In [1]: import numpy as np

In [2]: import numpy.linalg as la

In [3]: np.set_printoptions(precision=1, suppress=True, linewidth=200)

In [4]: arr = np.load("mat.npy")

In [5]: arr
Out[5]: 
array([[-6,  0, -6],
       [18,  0, 18],
       [-8,  0, -8],
       [ 0,  0,  0]])

In [6]: Uu, sig, Vh = la.svd(arr, full_matrices=False)

In [7]: np.round(Uu.T @ arr @ Vh.T, 1) + 0
Out[7]: 
array([[29.1,  0. ,  0. ],
       [ 0. ,  0. ,  0. ],
       [ 0. ,  0. ,  0. ]])

In [8]: print(sig.round(1) + 0)
[29.1  0.   0. ]

In [9]: round(np.sqrt((sig ** 2).sum()), 1), round(float(la.norm(arr)), 1)
Out[9]: (np.float64(29.1), 29.1)

In [10]: np.abs(Uu[:, 0]).round(6).argmax()
Out[10]: np.int64(1)

In [11]: print(np.round(Uu.T @ Uu, 1) + 0)
[[1. 0. 0.]
 [0. 1. 0.]
 [0. 0. 1.]]

In [12]: rank = la.matrix_rank(arr)

In [13]: rank
Out[13]: np.int64(1)

In [14]: null = la.svd(arr)[2][rank:].T

In [15]: [int(la.matrix_rank(arr[:i])) for i in range(1, len(arr) + 1)]
Out[15]: [1, 1, 1, 1]

In [16]: la.matrix_rank(arr.T @ arr), la.matrix_rank(arr @ arr.T)
Out[16]: (np.int64(1), np.int64(1))

In [17]: [int(la.matrix_rank(np.delete(arr, i, axis=0))) for i in range(4)]
Out[17]: [1, 1, 1, 1]

In [18]: np.allclose(arr @ null, 0)
Out[18]: True

In [19]: def softmax(z):
    ...:     e = np.exp(z - z.max(axis=-1, keepdims=True))
    ...:     return e / e.sum(axis=-1, keepdims=True)
    ...: 

In [20]: softmax(arr).sum(axis=1)
Out[20]: array([1., 1., 1., 1.])

In [21]: att = arr @ arr.T / np.sqrt(3)

In [22]: np.round(softmax(att), 1) + 0
Out[22]: 
array([[0. , 0. , 1. , 0. ],
       [0. , 1. , 0. , 0. ],
       [0. , 0. , 1. , 0. ],
       [0.2, 0.2, 0.2, 0.2]])

In [23]: softmax(att).round(6).argmax(axis=1)
Out[23]: array([2, 1, 2, 0])

In [24]: np.round(softmax(att + np.triu(np.full(att.shape, -np.inf), 1)), 1) + 0
Out[24]: 
array([[1. , 0. , 0. , 0. ],
       [0. , 1. , 0. , 0. ],
       [0. , 0. , 1. , 0. ],
       [0.2, 0.2, 0.2, 0.2]])

In [25]: A = np.loadtxt("data.csv", delimiter=",")

In [26]: print(A)
[[ 1.  0.  0.  0.]
 [-9.  1.  0.  0.]
 [-7.  7.  1.  0.]
 [ 2.  4.  1.  1.]]

In [27]: la.matrix_rank(arr, rtol=0.1)
Out[27]: np.int64(1)

In [28]: print([round(float(x), 1) for x in la.svd(arr, compute_uv=False)[:3]])
[29.1, 0.0, 0.0]

In [29]: X = np.loadtxt("layer7.csv", delimiter=",")

In [30]: X
Out[30]: 
array([[  5. ,   4. , -10. ],
       [  4.1,   3.9,  -8.3],
       [  3.8,   3.8,  -7.9],
       [  2.8,   3.6,  -6.2],
       [  2.6,   3.5,  -5.7],
       [  1.2,   2.9,  -3.7],
       [  0.5,   2.4,  -2.7],
       [  0.3,   2.3,  -2.5],
       [ -0.6,   1.3,  -1.2],
       [ -0.7,   0.9,  -0.9],
       [ -0.7,   0.8,  -0.9],
       [ -0.7,   0.6,  -0.7],
       [ -0.7,   0.4,  -0.6],
       [ -0.5,   0.1,  -0.3],
       [ -0.2,   0. ,  -0.2],
       [  0.1,   0. ,   0.1],
       [  2. ,   0.7,   1.5],
       [  2.1,   0.8,   1.6],
       [  4. ,   2.2,   3.6],
       [  4.4,   2.5,   4. ],
       [  5.8,   3.8,   5.7],
       [  5.8,   3.8,   5.8]])

In [31]: Xs = X - X.mean(axis=0)

In [32]: Uu, sig, Vh = la.svd(Xs, full_matrices=False)

In [33]: sig
Out[33]: array([20. , 12. ,  2.6])

In [34]: np.abs(Uu[:, 0]).argmax()
Out[34]: np.int64(0)

In [35]: np.round(sig ** 2 / (sig ** 2).sum(), 1) + 0
Out[35]: array([0.7, 0.3, 0. ])

In [36]: np.abs(Vh[-1])
Out[36]: array([0.5, 0.9, 0.1])

In [37]: np.round(Xs.mean(axis=0), 1) + 0
Out[37]: array([0., 0., 0.])

In [38]: (np.sign(Uu[:, 0]) == np.sign(Uu[0, 0])).astype(int)
Out[38]: array([1, 1, 1, 1, 1, 1, 1, 1, 0, 0, 0, 0, 0, 0, 0, 0, 0, 0, 0, 0, 0, 0])

In [39]: np.round(Vh[0] * np.sign(Vh[0, np.abs(Vh[0]).argmax()]), 1) + 0
Out[39]: array([ 0. , -0.1,  1. ])

In [40]: la.matrix_rank(Xs)
Out[40]: np.int64(3)

In [41]: proj = X @ la.solve(X.T @ X, X.T)

In [42]: np.round(proj @ X[:, 1], 1) + 0
Out[42]: array([4. , 3.9, 3.8, 3.6, 3.5, 2.9, 2.4, 2.3, 1.3, 0.9, 0.8, 0.6, 0.4, 0.1, 0. , 0. , 0.7, 0.8, 2.2, 2.5, 3.8, 3.8])

In [43]: np.round(np.diag(proj), 1) + 0
Out[43]: array([0.4, 0.2, 0.2, 0.1, 0.1, 0.1, 0.2, 0.2, 0.1, 0.1, 0.1, 0.1, 0. , 0. , 0. , 0. , 0. , 0. , 0.1, 0.2, 0.3, 0.3])

In [44]: np.trace(proj)
Out[44]: np.float64(3.0)

In [45]: print(np.allclose(proj @ proj, proj))
True

In [46]: feats = np.array([[4, 2, 5, 4], [5, 0, 5, 4], [3, 3, 1, 2], [5, 3, 1, 5]])

In [47]: feats
Out[47]: 
array([[4, 2, 5, 4],
       [5, 0, 5, 4],
       [3, 3, 1, 2],
       [5, 3, 1, 5]])

In [48]: out = la.inv(feats)

In [49]: print(la.det(feats) * out)
[[-45.  39.  42. -12.]
 [ 18. -21.  21.  -6.]
 [ 21.  -2.   2. -16.]
 [ 30. -26. -55.  35.]]

In [50]: np.round(la.slogdet(feats)[0], 1)
Out[50]: np.float64(1.0)

In [51]: (np.abs(out) > 1e-9).astype(int)
Out[51]: 
array([[1, 1, 1, 1],
       [1, 1, 1, 1],
       [1, 1, 1, 1],
       [1, 1, 1, 1]])

In [52]: np.round(la.det(feats) * la.det(out), 1)
Out[52]: np.float64(1.0)

In [53]: np.round(la.inv(out), 1) + 0
Out[53]: 
array([[4., 2., 5., 4.],
       [5., 0., 5., 4.],
       [3., 3., 1., 2.],
       [5., 3., 1., 5.]])

In [54]: np.allclose(out, feats.T)
Out[54]: False

In [55]: proj = np.triu(np.array([[-1, 0, -1, -1], [-2, 1, 0, -2], [-1, -1, 1, 1], [0, -1, 0, -1]]), 1) + np.eye(4)

In [56]: out = proj @ feats @ la.inv(proj)

In [57]: np.poly(out)
Out[57]: array([  1., -10., -45.,  29.,  81.])

In [58]: print(round(float(la.det(out)), 1))
81.0

In [59]: out
Out[59]: 
array([[ -4.,  -4.,  -1., -14.],
       [ -5.,  -6.,  -2., -21.],
       [  8.,   6.,  10.,  17.],
       [  5.,   3.,   6.,  10.]])

In [60]: proj @ feats - feats @ proj
Out[60]: 
array([[ -8.,  -6.,   2.,  -4.],
       [-10.,  -6.,   3., -10.],
       [  5.,   3.,   4.,  13.],
       [  0.,   0.,   5.,  10.]])

In [61]: np.trace(out), np.trace(feats)
Out[61]: (np.float64(10.0), np.int64(10))

In [62]: round(la.norm(out[2] - out[1]), 1)
Out[62]: np.float64(43.6)

In [63]: la.norm(out, axis=1).argmax()
Out[63]: np.int64(1)

In [64]: print(out[2] @ out[1])
-453.0

In [65]: np.round(la.norm(out[2], 1), 1), round(float(la.norm(out[2], np.inf)), 1)
Out[65]: (np.float64(41.0), 17.0)

In [66]: np.round(la.norm(out) ** 2 / la.norm(out, 2) ** 2, 1)
Out[66]: np.float64(1.0)

In [67]: W0 = np.load("m.npy")

In [68]: W0
Out[68]: 
array([[-0.5, -0.9,  0. ,  0. ],
       [ 0.9, -0.5,  0. ,  0. ],
       [ 0. ,  0. ,  1. ,  0. ],
       [ 0. ,  0. ,  0. ,  1. ]])

In [69]: # columns are unit length and at right angles

In [70]: out = la.invert(A)
Traceback (most recent call last):
  Cell In[70], line 1
    out = la.invert(A)
AttributeError: module 'numpy.linalg' has no attribute 'invert'


In [71]: out = la.inv(A)

In [72]: np.round(la.cond(A), 1)
Out[72]: np.float64(763.5)

In [73]: print((np.abs(out) > 1e-9).astype(int))
[[1 0 0 0]
 [1 1 0 0]
 [1 1 1 0]
 [1 1 1 1]]

In [74]: la.det(A) * out
Out[74]: 
array([[  1.,  -0.,  -0.,  -0.],
       [  9.,   1.,   0.,   0.],
       [-56.,  -7.,   1.,   0.],
       [ 18.,   3.,  -1.,   1.]])

In [75]: np.allclose(out, A.T)
Out[75]: False

In [76]: np.round(A @ out, 1) + 0
Out[76]: 
array([[1., 0., 0., 0.],
       [0., 1., 0., 0.],
       [0., 0., 1., 0.],
       [0., 0., 0., 1.]])

In [77]: out
Out[77]: 
array([[  1.,  -0.,  -0.,  -0.],
       [  9.,   1.,   0.,   0.],
       [-56.,  -7.,   1.,   0.],
       [ 18.,   3.,  -1.,   1.]])
